$ python -q
>>> import numpy as np
>>> np.set_printoptions(precision=2, suppress=True, linewidth=140, legacy="1.25")
>>> A = np.loadtxt("block3.csv", delimiter=",")
>>> A.round(2) + 0
array([[ 0.  ,  0.97,  3.  ],
       [-0.01,  0.86,  3.02],
       [-0.06,  0.94,  2.93],
       [-0.03,  0.94,  3.04],
       [ 3.03,  1.98,  2.98],
       [ 2.96,  1.97,  3.02],
       [ 2.91,  1.94,  2.97],
       [ 3.09,  2.02,  3.  ],
       [ 2.03,  2.9 ,  2.  ],
       [ 1.99,  3.01,  2.  ],
       [ 2.  ,  2.94,  2.01],
       [ 2.04,  3.01,  1.98]])
>>> hat = A @ np.linalg.solve(A.T @ A, A.T)
>>> np.round(np.linalg.eigvalsh(hat), 2) + 0
array([0., 0., 0., 0., 0., 0., 0., 0., 0., 1., 1., 1.])
>>> np.trace(hat)
3.0
>>> hat.round(2) + 0
array([[ 0.25,  0.25,  0.25,  0.25, -0.01,  0.  ,  0.  , -0.01,  0.  ,  0.01,  0.01,  0.  ],
       [ 0.25,  0.25,  0.25,  0.25,  0.01,  0.01,  0.01,  0.  , -0.01, -0.01, -0.01, -0.02],
       [ 0.25,  0.25,  0.25,  0.25, -0.01,  0.  ,  0.  , -0.01,  0.01,  0.01,  0.01,  0.  ],
       [ 0.25,  0.25,  0.25,  0.26,  0.  ,  0.01,  0.01, -0.01,  0.  ,  0.  ,  0.  ,  0.  ],
       [-0.01,  0.01, -0.01,  0.  ,  0.26,  0.25,  0.25,  0.26,  0.01, -0.01,  0.  ,  0.  ],
       [ 0.  ,  0.01,  0.  ,  0.01,  0.25,  0.24,  0.24,  0.25,  0.01, -0.01,  0.  ,  0.  ],
       [ 0.  ,  0.01,  0.  ,  0.01,  0.25,  0.24,  0.24,  0.25,  0.01, -0.01,  0.  ,  0.  ],
       [-0.01,  0.  , -0.01, -0.01,  0.26,  0.25,  0.25,  0.26,  0.01, -0.01,  0.  ,  0.  ],
       [ 0.  , -0.01,  0.01,  0.  ,  0.01,  0.01,  0.01,  0.01,  0.23,  0.25,  0.24,  0.24],
       [ 0.01, -0.01,  0.01,  0.  , -0.01, -0.01, -0.01, -0.01,  0.25,  0.27,  0.25,  0.26],
       [ 0.01, -0.01,  0.01,  0.  ,  0.  ,  0.  ,  0.  ,  0.  ,  0.24,  0.25,  0.24,  0.25],
       [ 0.  , -0.02,  0.  ,  0.  ,  0.  ,  0.  ,  0.  ,  0.  ,  0.24,  0.26,  0.25,  0.26]])
>>> J = np.load("mat.npy")
>>> J
array([[-1.6 , -1.8 , -0.5 ,  0.1 ,  1.3 , -0.1 ,  1.1 , -1.2 , -0.7 ,  0.4 ],
       [ 0.3 , -0.4 , -0.2 , -0.2 ,  1.4 ,  0.5 , -1.7 , -0.5 ,  0.1 ,  0.5 ],
       [-0.05, -0.64, -0.05, -0.02,  1.36,  0.47, -1.75, -0.66,  0.6 ,  0.5 ],
       [ 0.3 , -0.6 , -0.3 , -2.1 ,  0.3 , -0.5 , -0.3 , -1.2 , -1.2 ,  0.6 ]])
>>> x0 = np.array([1, 6, 8, 3, 5, 1, 5, 8, 6, 9])
>>> h1 = np.maximum(J @ x0, 0)
>>> np.flatnonzero(h1 > 1e-9)
array([], dtype=int64)
>>> x0 = np.array([0, -1, 0, 0, -1, 0, 2, 1, 0, 2])
>>> np.einsum("ij,j->i", J, x0)
array([ 2.3 , -3.9 , -3.88, -0.3 ])
>>> np.sign((J @ x0).round(6))
array([ 1., -1., -1., -1.])
>>> x0 @ J
Traceback (most recent call last):
  File "<python-input-16>", line 1, in <module>
    x0 @ J
    ~~~^~~
ValueError: matmul: Input operand 1 has a mismatch in its core dimension 0, with gufunc signature (n?,k),(k,m?)->(n?,m?) (size 4 is different from 10)
>>> (J * x0).sum(axis=1)
array([ 2.3 , -3.9 , -3.88, -0.3 ])
>>> J @ np.eye(10)[8]
array([-0.7,  0.1,  0.6, -1.2])
>>> np.linalg.norm(J @ x0) <= np.linalg.norm(J, 2) * np.linalg.norm(x0) + 1e-9
True
>>> J @ x0
array([ 2.3 , -3.9 , -3.88, -0.3 ])
>>> w1 = np.array([[-4, -1, -5, 5, -3],
...     [-4, -4, 5, -2, 1],
...     [-2, 2, -2, -4, 4],
...     [4, 1, -1, 4, -3],
...     [2, 1, 0, -1, -1],
...     [-1, 1, -3, -1, 1],
...     [-4, -3, -3, -4, 1],
...     [3, 2, -2, -2, -1],
...     [-1, 4, -2, 1, -3],
...     [5, 5, 1, -1, 1]])
>>> beta = np.array([0, 1, 2, 1, 1])
>>> hid = np.maximum(J @ w1 + beta, 0)
>>> np.linalg.matrix_rank(hid)
4
>>> (hid > 0).astype(int)
array([[1, 1, 1, 0, 1],
       [1, 1, 1, 1, 0],
       [1, 1, 1, 1, 0],
       [0, 0, 1, 0, 1]])
>>> W2 = np.array([[-6, 8, 1], [-3, 8, 8], [9, -2, 1], [-1, -7, -7], [8, -3, 7]])
>>> (hid @ W2).round(6).argmax(axis=1)
array([1, 1, 1, 0])
>>> E = np.load("data.npy")
>>> E
array([[ 37,  -2,   5,  -2,  -1,   8,   1,  -4],
       [ -2,  43, -16, -26, -10, -21,  12, -21],
       [  5, -16,  38,   6,   8,  16, -16,  18],
       [ -2, -26,   6,  51,   3,   4,  -7,   3],
       [ -1, -10,   8,   3,  47,  -5,  24,  19],
       [  8, -21,  16,   4,  -5,  29, -11,   5],
       [  1,  12, -16,  -7,  24, -11,  45,   1],
       [ -4, -21,  18,   3,  19,   5,   1,  38]])
>>> Lm = np.linalg.cholesky(E)
>>> np.diag(Lm) ** 2
array([37.  , 42.89, 31.56, 34.65, 43.78, 11.27, 17.01, 13.25])
>>> np.linalg.eigvalsh(E).min() > 0
True
>>> other = np.array([[-4, 6],
...     [-5, -3],
...     [1, 9],
...     [-5, -7],
...     [3, -6],
...     [-5, 2],
...     [-3, -4],
...     [4, 3]])
>>> np.linalg.matrix_rank(np.vstack([E, other.T]))
8
>>> np.einsum("ij->j", E)
array([ 42, -41,  59,  32,  85,  25,  49,  59])
>>> np.linalg.matrix_rank(E @ other)
2
>>> np.einsum("ik,kj->ij", E, other)
array([[-185,  293],
       [-138, -196],
       [ 132,  480],
       [ -89, -210],
       [ 217, -256],
       [ -38,  374],
       [ -49, -468],
       [ 305,  186]])
>>> np.einsum("ij,ij->i", E, E)
array([1484, 3911, 2661, 3400, 3345, 1789, 3173, 2621])
>>> np.einsum("ik,kj->ji", E, other)
array([[-185, -138,  132,  -89,  217,  -38,  -49,  305],
       [ 293, -196,  480, -210, -256,  374, -468,  186]])
>>> arr = np.loadtxt("x.csv", delimiter=",")
>>> arr.round(2) + 0
array([[-10.31,   0.32,  -3.33],
       [ -9.67,   0.44,  -3.08],
       [ -8.15,   0.69,  -2.49],
       [ -7.36,   0.81,  -2.19],
       [ -6.14,   0.97,  -1.73],
       [ -5.98,   0.99,  -1.67],
       [ -4.73,   1.11,  -1.21],
       [ -3.16,   1.18,  -0.66],
       [ -3.08,   1.18,  -0.63],
       [ -2.89,   1.19,  -0.57],
       [ -2.56,   1.18,  -0.46],
       [ -1.6 ,   1.11,  -0.16],
       [ -1.57,   1.11,  -0.16],
       [ -1.22,   1.05,  -0.06],
       [ -0.55,   0.85,   0.1 ],
       [ -0.38,   0.77,   0.13],
       [ -0.37,   0.76,   0.13],
       [ -0.33,   0.74,   0.13],
       [ -0.25,   0.68,   0.14],
       [ -0.16,   0.6 ,   0.15],
       [ -0.07,   0.49,   0.14],
       [ -0.06,   0.49,   0.14],
       [ -0.05,   0.47,   0.14],
       [ -0.01,   0.39,   0.13],
       [ -0.01,   0.39,   0.13],
       [  0.02,   0.06,   0.02],
       [  0.01,   0.03,   0.01],
       [  0.  ,   0.01,   0.01],
       [  0.06,   0.1 ,   0.05],
       [  0.24,   0.33,   0.19],
       [  0.49,   0.61,   0.37],
       [  1.27,   1.42,   0.9 ],
       [  2.36,   2.43,   1.6 ],
       [  4.26,   4.08,   2.78],
       [  5.96,   5.47,   3.81],
       [  6.14,   5.62,   3.92],
       [  7.09,   6.38,   4.49],
       [  7.99,   7.09,   5.03],
       [  8.19,   7.25,   5.15],
       [  9.59,   8.33,   5.97],
       [ 10.92,   9.34,   6.75],
       [ 12.5 ,  10.53,   7.68],
       [ 19.2 ,  15.42,  11.54]])
>>> np.abs(np.diag(np.linalg.qr(arr)[1])) > 1e-9
array([ True,  True, False])
>>> round(np.trace(np.linalg.pinv(arr) @ arr), 2)
2.0
>>> try:
...     np.linalg.inv(arr)
... except np.linalg.LinAlgError as e:
...     print(e)
... 
Last 2 dimensions of the array must be square
>>> np.round(arr @ np.linalg.pinv(arr) @ arr, 2) + 0
array([[-10.31,   0.32,  -3.33],
       [ -9.67,   0.44,  -3.08],
       [ -8.15,   0.69,  -2.49],
       [ -7.36,   0.81,  -2.19],
       [ -6.14,   0.97,  -1.73],
       [ -5.98,   0.99,  -1.67],
       [ -4.73,   1.11,  -1.21],
       [ -3.16,   1.18,  -0.66],
       [ -3.08,   1.18,  -0.63],
       [ -2.89,   1.19,  -0.57],
       [ -2.56,   1.18,  -0.46],
       [ -1.6 ,   1.11,  -0.16],
       [ -1.57,   1.11,  -0.16],
       [ -1.22,   1.05,  -0.06],
       [ -0.55,   0.85,   0.1 ],
       [ -0.38,   0.77,   0.13],
       [ -0.37,   0.76,   0.13],
       [ -0.33,   0.74,   0.13],
       [ -0.25,   0.68,   0.14],
       [ -0.16,   0.6 ,   0.15],
       [ -0.07,   0.49,   0.14],
       [ -0.06,   0.49,   0.14],
       [ -0.05,   0.47,   0.14],
       [ -0.01,   0.39,   0.13],
       [ -0.01,   0.39,   0.13],
       [  0.02,   0.06,   0.02],
       [  0.01,   0.03,   0.01],
       [  0.  ,   0.01,   0.01],
       [  0.06,   0.1 ,   0.05],
       [  0.24,   0.33,   0.19],
       [  0.49,   0.61,   0.37],
       [  1.27,   1.42,   0.9 ],
       [  2.36,   2.43,   1.6 ],
       [  4.26,   4.08,   2.78],
       [  5.96,   5.47,   3.81],
       [  6.14,   5.62,   3.92],
       [  7.09,   6.38,   4.49],
       [  7.99,   7.09,   5.03],
       [  8.19,   7.25,   5.15],
       [  9.59,   8.33,   5.97],
       [ 10.92,   9.34,   6.75],
       [ 12.5 ,  10.53,   7.68],
       [ 19.2 ,  15.42,  11.54]])
